>>> import numpy as np
>>> np.set_printoptions(precision=2, suppress=True, linewidth=100)
>>> arr = np.load("data.npy")
>>> arr
array([[0, 1, 1],
       [1, 0, 1],
       [1, 1, 0]])
>>> np.round(np.linalg.eigvals(arr).sum().real, 2)
np.float64(-0.0)
>>> np.linalg.eigvals(arr)
array([-1.,  2., -1.])
>>> np.round(np.poly(arr), 2) + 0
array([ 1.,  0., -3., -2.])
>>> vals, vecs = np.linalg.eigh(arr)
>>> np.linalg.eigvalsh(arr @ arr)
array([1., 1., 4.])
>>> np.round(vecs.T @ vecs, 2) + 0
array([[1., 0., 0.],
       [0., 1., 0.],
       [0., 0., 1.]])
>>> np.unique(vals.round(6) + 0, return_counts=True)[1]
array([2, 1])
>>> np.linalg.svd(arr, compute_uv=False)
array([2., 1., 1.])
>>> data = np.load("layer3.npy")
>>> data
array([[ 1,  1,  1,  1,  1,  1,  1,  1],
       [ 1, -1, -1,  1,  1, -1, -1,  1],
       [ 1,  1,  1,  1, -1, -1, -1, -1],
       [ 1, -1, -1,  1, -1,  1,  1, -1],
       [ 1, -1,  1, -1,  1, -1,  1, -1],
       [ 1,  1, -1, -1,  1,  1, -1, -1],
       [ 1, -1,  1, -1, -1,  1, -1,  1],
       [ 1,  1, -1, -1, -1, -1,  1,  1]])
>>> blk = np.stack([data, 4 * data, data[::-1]])
>>> blk.shape
(3, 8, 8)
>>> blk.sum(axis=0)
array([[ 6,  6,  4,  4,  4,  4,  6,  6],
       [ 6, -6, -4,  4,  4, -4, -6,  6],
       [ 6,  6,  4,  4, -4, -4, -6, -6],
       [ 6, -6, -4,  4, -4,  4,  6, -6],
       [ 6, -6,  4, -4,  4, -4,  6, -6],
       [ 6,  6, -4, -4,  4,  4, -6, -6],
       [ 6, -6,  4, -4, -4,  4, -6,  6],
       [ 6,  6, -4, -4, -4, -4,  6,  6]])
>>> np.linalg.matrix_rank(blk)
array([8, 8, 8])
>>> np.linalg.matrix_rank(blk.reshape(3, -1))
np.int64(2)
